$ ipython --no-banner

In [1]: import numpy as np

In [2]: np.set_printoptions(precision=2, suppress=True, linewidth=200)

In [3]: E = np.load("sample11.npy")

In [4]: print(E)
[[ -3  -3  -3  -3  -3  -3  -3  -3  -3]
 [ -3  -6  -6  -6  -6  -6  -6  -6  -6]
 [ -3  -6  -9  -9  -9  -9  -9  -9  -9]
 [ -3  -6  -9 -12 -12 -12 -12 -12 -12]
 [ -3  -6  -9 -12 -15 -15 -15 -15 -15]
 [ -3  -6  -9 -12 -15 -18 -18 -18 -18]
 [ -3  -6  -9 -12 -15 -18 -21 -21 -21]
 [ -3  -6  -9 -12 -15 -18 -21 -24 -24]
 [ -3  -6  -9 -12 -15 -18 -21 -24 -27]]

In [5]: ev, vecs = np.linalg.eigh(E)

In [6]: print(np.linalg.svd(E, compute_uv=False))
[109.98  12.45   4.65   2.51   1.64   1.2    0.97   0.84   0.77]

In [7]: print((ev > 1e-8).sum(), (ev < -1e-8).sum())
0 9

In [8]: O, vecs = np.linalg.qr(E[:, :5])[0], np.linalg.qr(E[:, 5:])[0]

In [9]: sigma = np.linalg.svd(O.T @ vecs, compute_uv=False)

In [10]: print(round(np.linalg.norm(O @ O.T - vecs @ vecs.T, 2), 2))
1.0

In [11]: print((sigma > 0.9).sum())
1

In [12]: print(np.degrees(np.arccos(sigma.clip(0, 1))))
[ 3.   63.55 90.   90.  ]

In [13]: ev, vecs = np.linalg.eigh(E)

In [14]: x0 = np.array([0, 1, 2, 0, 3, 1, 1, 2, 2])

In [15]: print(vecs * np.abs(ev) @ vecs.T)
[[ 3.  3.  3.  3.  3.  3.  3.  3.  3.]
 [ 3.  6.  6.  6.  6.  6.  6.  6.  6.]
 [ 3.  6.  9.  9.  9.  9.  9.  9.  9.]
 [ 3.  6.  9. 12. 12. 12. 12. 12. 12.]
 [ 3.  6.  9. 12. 15. 15. 15. 15. 15.]
 [ 3.  6.  9. 12. 15. 18. 18. 18. 18.]
 [ 3.  6.  9. 12. 15. 18. 21. 21. 21.]
 [ 3.  6.  9. 12. 15. 18. 21. 24. 24.]
 [ 3.  6.  9. 12. 15. 18. 21. 24. 27.]]

In [16]: print(x0 @ E @ x0)
-1956

In [17]: print(np.abs(E).sum(axis=1).max(), np.round(np.abs(ev).max(), 2))
135 109.98
